$ python3 -q
>>> import numpy as np
>>> np.set_printoptions(precision=3, suppress=True, linewidth=120)
>>> mat = np.load("sample7.npy")
>>> print(mat)
[[ 3  2  0  1  1  2  0  0  0 -6  0  2]
 [ 3  2  0  2  3  3  0  1  3 -6  1  3]
 [ 0  0  0  2  0  0  3  1  0  0  1  3]
 [ 1  0  0  1  0  3  0  2  3  0  2  1]
 [ 3  1  0  3  0  0  2  1  1 -3  2  1]]
>>> def softmax(z):
...     e = np.exp(z - z.max(axis=-1, keepdims=True))
...     return e / e.sum(axis=-1, keepdims=True)
... 
>>> softmax(mat[3])
array([0.04 , 0.015, 0.015, 0.04 , 0.015, 0.295, 0.015, 0.108, 0.295, 0.015, 0.108, 0.04 ])
>>> softmax(mat).sum(axis=1)
array([1., 1., 1., 1., 1.])
>>> softmax(mat[3] + -2)
array([0.04 , 0.015, 0.015, 0.04 , 0.015, 0.295, 0.015, 0.108, 0.295, 0.015, 0.108, 0.04 ])
>>> print(np.round(softmax(10 * mat[3]), 3) + 0)
[0.  0.  0.  0.  0.  0.5 0.  0.  0.5 0.  0.  0. ]
>>> S = mat @ mat.T / np.sqrt(12)
>>> print(np.round(softmax(S + np.triu(np.full(S.shape, -np.inf), 1)), 3) + 0)
[[1.    0.    0.    0.    0.   ]
 [0.001 0.999 0.    0.    0.   ]
 [0.009 0.069 0.922 0.    0.   ]
 [0.003 0.569 0.001 0.426 0.   ]
 [0.043 0.774 0.    0.    0.183]]
>>> softmax(S)[3] @ mat
array([ 2.152,  1.143,  0.   ,  1.585,  1.694,  2.963,  0.024,  1.419,  2.967, -3.429,  1.429,  2.133])
>>> print(np.round(softmax(S), 3) + 0)
[[0.117 0.883 0.    0.    0.   ]
 [0.001 0.999 0.    0.    0.   ]
 [0.008 0.058 0.785 0.01  0.139]
 [0.003 0.563 0.001 0.422 0.01 ]
 [0.043 0.774 0.    0.    0.183]]
>>> rng = np.random.default_rng(420576)
>>> M2 = mat + rng.integers(-2, 3, (5, 1)) @ rng.integers(-2, 3, (1, 12))
>>> M2
array([[ 1,  0,  1,  2,  0,  4,  2, -1,  1, -5, -2,  1],
       [-1, -2,  2,  4,  1,  7,  4, -1,  5, -4, -3,  1],
       [-4, -4,  2,  4, -2,  4,  7, -1,  2,  2, -3,  1],
       [ 3,  2, -1,  0,  1,  1, -2,  3,  2, -1,  4,  2],
       [ 1, -1,  1,  4, -1,  2,  4,  0,  2, -2,  0,  0]])
>>> print(np.round(np.linalg.svd(M2 - mat, compute_uv=False), 3) + 0)
[17.234  0.     0.     0.     0.   ]
>>> np.abs(M2 - mat).sum(axis=1)
array([17, 34, 34, 17, 17])
>>> f, g = M2[3], M2[0]
>>> f @ f
np.int64(54)
>>> f @ g
np.int64(0)
>>> pr = (f @ g) / (f @ f) * f
>>> np.outer(f, g)
array([[  3,   0,   3,   6,   0,  12,   6,  -3,   3, -15,  -6,   3],
       [  2,   0,   2,   4,   0,   8,   4,  -2,   2, -10,  -4,   2],
       [ -1,   0,  -1,  -2,   0,  -4,  -2,   1,  -1,   5,   2,  -1],
       [  0,   0,   0,   0,   0,   0,   0,   0,   0,   0,   0,   0],
       [  1,   0,   1,   2,   0,   4,   2,  -1,   1,  -5,  -2,   1],
       [  1,   0,   1,   2,   0,   4,   2,  -1,   1,  -5,  -2,   1],
       [ -2,   0,  -2,  -4,   0,  -8,  -4,   2,  -2,  10,   4,  -2],
       [  3,   0,   3,   6,   0,  12,   6,  -3,   3, -15,  -6,   3],
       [  2,   0,   2,   4,   0,   8,   4,  -2,   2, -10,  -4,   2],
       [ -1,   0,  -1,  -2,   0,  -4,  -2,   1,  -1,   5,   2,  -1],
       [  4,   0,   4,   8,   0,  16,   8,  -4,   4, -20,  -8,   4],
       [  2,   0,   2,   4,   0,   8,   4,  -2,   2, -10,  -4,   2]])
>>> round(np.linalg.norm(f + g) ** 2 + np.linalg.norm(f - g) ** 2, 3)
np.float64(224.0)
>>> g - pr
array([ 1.,  0.,  1.,  2.,  0.,  4.,  2., -1.,  1., -5., -2.,  1.])
>>> W1 = np.array([[-1, -4],
...     [-5, -1],
...     [-2, 3],
...     [3, -2],
...     [-4, -1],
...     [4, -3],
...     [2, 1],
...     [0, 4],
...     [4, 1],
...     [5, 5],
...     [-4, -1],
...     [-3, 3]])
>>> coef = np.array([-2, 2])
>>> H = np.maximum(mat @ W1 + coef, 0)
>>> print(H)
[[ 0  0]
 [ 0  0]
 [ 0 13]
 [13  0]
 [ 0  0]]
>>> cent = np.array([[-4, 1], [-1, 2]])
>>> H @ cent
array([[  0,   0],
       [  0,   0],
       [-13,  26],
       [-52,  13],
       [  0,   0]])
>>> M2 = mat / np.sqrt((mat ** 2).mean(axis=1, keepdims=True))
>>> np.linalg.norm(M2, axis=1)
array([3.464, 3.464, 3.464, 3.464, 3.464])
>>> M2 = np.array([[-5, 3, 2], [4, -3, 5], [-1, 4, 2]])
>>> cent = np.array([[3, 1], [5, 3]])
>>> F = np.block([[M2, np.array([[1, 3], [-4, 1], [5, 7]])], [np.zeros((2, 3)), cent]])
>>> F
array([[-5.,  3.,  2.,  1.,  3.],
       [ 4., -3.,  5., -4.,  1.],
       [-1.,  4.,  2.,  5.,  7.],
       [ 0.,  0.,  0.,  3.,  1.],
       [ 0.,  0.,  0.,  5.,  3.]])
>>> labels = rng.permutation(5)
>>> labels
array([4, 2, 0, 3, 1])
>>> M2 = F[labels][:, labels]
>>> M2
array([[ 3.,  0.,  0.,  5.,  0.],
       [ 7.,  2., -1.,  5.,  4.],
       [ 3.,  2., -5.,  1.,  3.],
       [ 1.,  0.,  0.,  3.,  0.],
       [ 1.,  5.,  4., -4., -3.]])
>>> np.trace(M2)
np.float64(0.0)
>>> np.allclose(M2, F)
False
>>> w, vecs = np.linalg.eig(M2)
>>> round(float(np.prod(w)), 3)
468.0
>>> M2 = np.array([[2, -2, 0], [2, 3, -3]])
>>> cent = np.kron(M2, F)
>>> cent
array([[-10.,   6.,   4.,   2.,   6.,  10.,  -6.,  -4.,  -2.,  -6.,  -0.,   0.,   0.,   0.,   0.],
       [  8.,  -6.,  10.,  -8.,   2.,  -8.,   6., -10.,   8.,  -2.,   0.,  -0.,   0.,  -0.,   0.],
       [ -2.,   8.,   4.,  10.,  14.,   2.,  -8.,  -4., -10., -14.,  -0.,   0.,   0.,   0.,   0.],
       [  0.,   0.,   0.,   6.,   2.,  -0.,  -0.,  -0.,  -6.,  -2.,   0.,   0.,   0.,   0.,   0.],
       [  0.,   0.,   0.,  10.,   6.,  -0.,  -0.,  -0., -10.,  -6.,   0.,   0.,   0.,   0.,   0.],
       [-10.,   6.,   4.,   2.,   6., -15.,   9.,   6.,   3.,   9.,  15.,  -9.,  -6.,  -3.,  -9.],
       [  8.,  -6.,  10.,  -8.,   2.,  12.,  -9.,  15., -12.,   3., -12.,   9., -15.,  12.,  -3.],
       [ -2.,   8.,   4.,  10.,  14.,  -3.,  12.,   6.,  15.,  21.,   3., -12.,  -6., -15., -21.],
       [  0.,   0.,   0.,   6.,   2.,   0.,   0.,   0.,   9.,   3.,  -0.,  -0.,  -0.,  -9.,  -3.],
       [  0.,   0.,   0.,  10.,   6.,   0.,   0.,   0.,  15.,   9.,  -0.,  -0.,  -0., -15.,  -9.]])
>>> E = np.load("run3.npy")
>>> print(E)
[[  0.402   1.586 -10.11    0.182  -2.52 ]
 [  1.2     1.057 -17.417  -0.803  -1.43 ]
 [  2.289  -1.899 -22.74   -2.835   3.195]
 [ -1.411   1.728   3.65    1.391  -1.985]
 [ -1.256  -0.324  10.29    0.452   1.211]
 [ -1.167  -1.754  25.716   1.474   1.418]
 [  0.159  -0.527  -6.945  -1.178   1.993]
 [  2.796  -3.835  -4.51   -2.103   3.768]
 [  1.214  -1.388   1.591  -0.496   0.718]
 [ -1.125   2.209   1.449   1.231  -2.743]
 [  3.542  -1.398 -30.013  -2.96    1.399]
 [  1.808   2.902 -25.341  -0.031  -5.317]
 [ -3.231   1.161  19.627   1.906   0.068]
 [  0.216   1.734  -9.353   0.242  -2.513]
 [  2.202  -0.532 -22.692  -2.051   0.691]
 [ -4.307   1.871  35.308   3.701  -2.028]]
>>> d = np.linalg.norm(E[:, None] - E[None], axis=-1)
>>> print(d.shape)
(16, 16)
>>> np.unravel_index(d.round(6).argmax(), d.shape)
(np.int64(10), np.int64(15))
>>> d.mean(axis=1).argmax()
np.int64(15)
>>> np.flatnonzero(d[9] < d.mean() / 2)
array([3, 4, 6, 8, 9])
>>> d[9].round(6).argsort(kind="stable")[:4]
array([9, 3, 8, 4])
>>> proj = E @ np.linalg.solve(E.T @ E, E.T)
>>> np.allclose(proj @ proj, proj)
True
>>> np.round(np.trace(proj), 3)
np.float64(5.0)
>>> t = np.radians(30)
>>> r_ = np.eye(12)
>>> r_[0, 0] = r_[11, 11] = np.cos(t)
>>> r_[0, 11], r_[11, 0] = -np.sin(t), np.sin(t)
>>> r_
array([[ 0.866,  0.   ,  0.   ,  0.   ,  0.   ,  0.   ,  0.   ,  0.   ,  0.   ,  0.   ,  0.   , -0.5  ],
       [ 0.   ,  1.   ,  0.   ,  0.   ,  0.   ,  0.   ,  0.   ,  0.   ,  0.   ,  0.   ,  0.   ,  0.   ],
       [ 0.   ,  0.   ,  1.   ,  0.   ,  0.   ,  0.   ,  0.   ,  0.   ,  0.   ,  0.   ,  0.   ,  0.   ],
       [ 0.   ,  0.   ,  0.   ,  1.   ,  0.   ,  0.   ,  0.   ,  0.   ,  0.   ,  0.   ,  0.   ,  0.   ],
       [ 0.   ,  0.   ,  0.   ,  0.   ,  1.   ,  0.   ,  0.   ,  0.   ,  0.   ,  0.   ,  0.   ,  0.   ],
       [ 0.   ,  0.   ,  0.   ,  0.   ,  0.   ,  1.   ,  0.   ,  0.   ,  0.   ,  0.   ,  0.   ,  0.   ],
       [ 0.   ,  0.   ,  0.   ,  0.   ,  0.   ,  0.   ,  1.   ,  0.   ,  0.   ,  0.   ,  0.   ,  0.   ],
       [ 0.   ,  0.   ,  0.   ,  0.   ,  0.   ,  0.   ,  0.   ,  1.   ,  0.   ,  0.   ,  0.   ,  0.   ],
       [ 0.   ,  0.   ,  0.   ,  0.   ,  0.   ,  0.   ,  0.   ,  0.   ,  1.   ,  0.   ,  0.   ,  0.   ],
       [ 0.   ,  0.   ,  0.   ,  0.   ,  0.   ,  0.   ,  0.   ,  0.   ,  0.   ,  1.   ,  0.   ,  0.   ],
       [ 0.   ,  0.   ,  0.   ,  0.   ,  0.   ,  0.   ,  0.   ,  0.   ,  0.   ,  0.   ,  1.   ,  0.   ],
       [ 0.5  ,  0.   ,  0.   ,  0.   ,  0.   ,  0.   ,  0.   ,  0.   ,  0.   ,  0.   ,  0.   ,  0.866]])
>>> M2 = mat @ r_.T
>>> np.linalg.svd(mat, compute_uv=False), np.linalg.svd(M2, compute_uv=False)
(array([13.384,  5.589,  4.628,  2.773,  1.591]), array([13.384,  5.589,  4.628,  2.773,  1.591]))
>>> np.allclose(np.linalg.norm(mat, axis=1), np.linalg.norm(M2, axis=1))
True
>>> print(np.abs(M2 - mat).max(axis=0))
[1.902 0.    0.    0.    0.    0.    0.    0.    0.    0.    0.    1.366]
>>> M2
array([[ 1.598,  2.   ,  0.   ,  1.   ,  1.   ,  2.   ,  0.   ,  0.   ,  0.   , -6.   ,  0.   ,  3.232],
       [ 1.098,  2.   ,  0.   ,  2.   ,  3.   ,  3.   ,  0.   ,  1.   ,  3.   , -6.   ,  1.   ,  4.098],
       [-1.5  ,  0.   ,  0.   ,  2.   ,  0.   ,  0.   ,  3.   ,  1.   ,  0.   ,  0.   ,  1.   ,  2.598],
       [ 0.366,  0.   ,  0.   ,  1.   ,  0.   ,  3.   ,  0.   ,  2.   ,  3.   ,  0.   ,  2.   ,  1.366],
       [ 2.098,  1.   ,  0.   ,  3.   ,  0.   ,  0.   ,  2.   ,  1.   ,  1.   , -3.   ,  2.   ,  2.366]])
